% ipython --no-banner

In [1]: import numpy as np

In [2]: from numpy import linalg as LA

In [3]: np.set_printoptions(precision=3, suppress=True, linewidth=100)

In [4]: X = np.load("case10.npy")

In [5]: X
Out[5]: 
array([[ 3,  4,  5,  6],
       [ 7,  8,  9, 10],
       [11, 12, 13, 14]])

In [6]: r0, r1 = X[1], X[0]

In [7]: r0 @ r1
Out[7]: np.int64(158)

In [8]: p = (r0 @ r1) / (r0 @ r0) * r0

In [9]: r1 - p
Out[9]: array([-0.762, -0.299,  0.163,  0.626])

In [10]: X.shape
Out[10]: (3, 4)

In [11]: X.sum(axis=0)
Out[11]: array([21, 24, 27, 30])

In [12]: round(LA.norm(X), 3)
Out[12]: np.float64(31.78)

In [13]: X - X[0]
Out[13]: 
array([[0, 0, 0, 0],
       [4, 4, 4, 4],
       [8, 8, 8, 8]])

In [14]: LA.matrix_rank(X)
Out[14]: np.int64(2)

In [15]: np.count_nonzero(X)
Out[15]: np.int64(12)

In [16]: X.mean(axis=0)
Out[16]: array([ 7.,  8.,  9., 10.])

In [17]: w1 = np.array([[0, 0, 1], [1, 2, 1], [0, 1, 2], [2, 0, 0]])

In [18]: coef = np.array([-1, 2, 0])

In [19]: H = np.maximum(X @ w1 + coef, 0)

In [20]: LA.matrix_rank(H)
Out[20]: np.int64(2)

In [21]: print((H > 0).mean(axis=0))
[1. 1. 1.]

In [22]: H
Out[22]: 
array([[15, 15, 17],
       [27, 27, 33],
       [39, 39, 49]])

In [23]: C = np.array([[1, 1, 1], [1, -2, 2], [0, 2, -1]])

In [24]: print(w1 @ C)
[[ 0  2 -1]
 [ 3 -1  4]
 [ 1  2  0]
 [ 2  2  2]]

In [25]: H @ C
Out[25]: 
array([[30, 19, 28],
       [54, 39, 48],
       [78, 59, 68]])

In [26]: (H @ C).round(6).argmax(axis=1)
Out[26]: array([0, 0, 0])

In [27]: M2 = X / LA.norm(X, axis=1, keepdims=True)

In [28]: G = M2 @ M2.T

In [29]: np.argwhere(np.triu(np.abs(G) > 0.95, 1))
Out[29]: 
array([[0, 1],
       [0, 2],
       [1, 2]])

In [30]: print(G)
[[1.    0.994 0.988]
 [0.994 1.    0.999]
 [0.988 0.999 1.   ]]

In [31]: print(G[1])
[0.994 1.    0.999]

In [32]: (G - 2 * np.eye(3)).round(6).argmax(axis=1)
Out[32]: array([1, 2, 1])

In [33]: print(np.round(np.degrees(np.arccos(np.clip(G[1, 0], -1, 1))), 3))
6.459

In [34]: vals, V = LA.eigh(G)

In [35]: vec = np.array([3, 3, 2])

In [36]: V * np.maximum(vals, 0) @ V.T
Out[36]: 
array([[1.   , 0.994, 0.988],
       [0.994, 1.   , 0.999],
       [0.988, 0.999, 1.   ]])

In [37]: round(vec @ G @ vec, 3)
Out[37]: np.float64(63.733)

In [38]: mat = np.load("arr.npy")

In [39]: print(mat)
[[ 1 -1  1 -1]
 [ 1  0  0  0]
 [ 1  1  1  1]]

In [40]: w1 = np.array([[3, 2], [1, 3], [2, -3], [-2, -1]])

In [41]: coef = np.array([0, -1])

In [42]: H = np.maximum(mat @ w1 + coef, 0)

In [43]: print((H > 0).astype(int))
[[1 0]
 [1 1]
 [1 0]]

In [44]: print((H > 0).mean(axis=0))
[1.    0.333]

In [45]: H
Out[45]: 
array([[6, 0],
       [3, 1],
       [4, 0]])

In [46]: LA.matrix_rank(H)
Out[46]: np.int64(2)

In [47]: C = np.array([[2, 3], [0, 0]])

In [48]: w1 @ C
Out[48]: 
array([[ 6,  9],
       [ 2,  3],
       [ 4,  6],
       [-4, -6]])

In [49]: print(H @ C)
[[12 18]
 [ 6  9]
 [ 8 12]]

In [50]: print((H @ C).round(6).argmax(axis=1))
[1 1 1]

In [51]: G = mat.T @ mat

In [52]: np.diag(G)
Out[52]: array([3, 2, 2, 2])

In [53]: LA.matrix_rank(G)
Out[53]: np.int64(3)

In [54]: (mat @ mat.T).shape
Out[54]: (3, 3)

In [55]: LA.eigvalsh(G)[::-1]
Out[55]: array([4.562, 4.   , 0.438, 0.   ])

In [56]: print(G)
[[3 0 2 0]
 [0 2 0 2]
 [2 0 2 0]
 [0 2 0 2]]

In [57]: M = np.load("block18.npy")

In [58]: M
Out[58]: 
array([[-3,  0, -3],
       [-3,  0, -3],
       [ 0,  1,  2],
       [ 0,  0,  0],
       [ 0,  2, -3],
       [ 0,  0,  0],
       [ 0,  0,  0],
       [ 0,  0,  0],
       [ 0,  0,  0],
       [-3,  2, -6],
       [ 0,  0,  0],
       [ 0,  2, -3],
       [ 0,  3, -1],
       [ 0,  0,  0],
       [ 0,  0,  0],
       [ 0,  0,  0],
       [ 0,  0,  0],
       [-3,  0, -3],
       [-3,  0, -3],
       [ 0,  1,  2]])

In [59]: rng = np.random.default_rng(39542)

In [60]: M2 = M + rng.integers(-2, 3, (20, 1)) @ rng.integers(-2, 3, (1, 3))

In [61]: print(M2)
[[-3  0 -3]
 [-3  2 -1]
 [ 0  3  4]
 [ 0  0  0]
 [ 0  0 -5]
 [ 0  0  0]
 [ 0 -1 -1]
 [ 0  2  2]
 [ 0 -1 -1]
 [-3  1 -7]
 [ 0  0  0]
 [ 0  2 -3]
 [ 0  1 -3]
 [ 0  1  1]
 [ 0  0  0]
 [ 0  2  2]
 [ 0  1  1]
 [-3 -1 -4]
 [-3 -1 -4]
 [ 0  2  3]]

In [62]: M2 - M
Out[62]: 
array([[ 0,  0,  0],
       [ 0,  2,  2],
       [ 0,  2,  2],
       [ 0,  0,  0],
       [ 0, -2, -2],
       [ 0,  0,  0],
       [ 0, -1, -1],
       [ 0,  2,  2],
       [ 0, -1, -1],
       [ 0, -1, -1],
       [ 0,  0,  0],
       [ 0,  0,  0],
       [ 0, -2, -2],
       [ 0,  1,  1],
       [ 0,  0,  0],
       [ 0,  2,  2],
       [ 0,  1,  1],
       [ 0, -1, -1],
       [ 0, -1, -1],
       [ 0,  1,  1]])
